% python3 -q
>>> import numpy as np
>>> from numpy import linalg as LA
>>> np.set_printoptions(suppress=True, linewidth=100)
>>> def rnd(a):
...     return np.round(a, 2) + 0
... 
>>> data = np.load("run2.npy")
>>> data
array([[0, 0, 1],
       [1, 0, 0],
       [0, 1, 0]])
>>> vec = np.array([-3, -2, -3])
>>> [p for p in range(1, 25) if np.allclose(LA.matrix_power(data, p), np.eye(3))]
[3, 6, 9, 12, 15, 18, 21, 24]
>>> rnd(np.sort(np.abs(np.degrees(np.angle(LA.eigvals(data))))))
array([  0., 120., 120.])
>>> data.T @ (data @ vec)
array([-3, -2, -3])
>>> rnd(LA.det(data))
np.float64(1.0)
>>> rnd(LA.svd(data, compute_uv=False))
array([1., 1., 1.])
>>> rnd(LA.norm(data, axis=0))
array([1., 1., 1.])
>>> rnd(LA.pinv(data))
array([[0., 1., 0.],
       [0., 0., 1.],
       [1., 0., 0.]])
>>> data.T @ data
array([[1, 0, 0],
       [0, 1, 0],
       [0, 0, 1]])
>>> np.sort(np.abs(np.fft.fft(data[0]))), rnd(np.sort(LA.svd(data, compute_uv=False)))
(array([1., 1., 1.]), array([1., 1., 1.]))
>>> data @ np.ones(3)
array([1., 1., 1.])
>>> rnd(LA.eigvals(data))
array([-0.5+0.87j, -0.5-0.87j,  1. +0.j  ])
>>> np.kron(np.eye(2, dtype=int), data)
array([[0, 0, 1, 0, 0, 0],
       [1, 0, 0, 0, 0, 0],
       [0, 1, 0, 0, 0, 0],
       [0, 0, 0, 0, 0, 1],
       [0, 0, 0, 1, 0, 0],
       [0, 0, 0, 0, 1, 0]])
>>> rnd(LA.det(2 * data)), rnd(LA.det(data))
(np.float64(8.0), np.float64(1.0))
>>> np.einsum("ij,ji->", data, data)
np.int64(0)
>>> rnd(LA.det(data[::-1]))
np.float64(-1.0)
>>> O, Rm = LA.qr(data)
>>> np.trace(O @ O.T)
np.float64(3.0)
>>> O
array([[ 0.,  0.,  1.],
       [-1.,  0.,  0.],
       [-0., -1.,  0.]])
>>> O.shape, Rm.shape
((3, 3), (3, 3))
>>> O.T @ O
array([[1., 0., 0.],
       [0., 1., 0.],
       [0., 0., 1.]])
>>> np.abs(np.diag(Rm))
array([1., 1., 1.])
>>> abs(Rm[0, 0]), rnd(LA.norm(data[:, 0]))
(np.float64(1.0), np.float64(1.0))
>>> np.allclose(Rm.T @ Rm, data.T @ data)
True
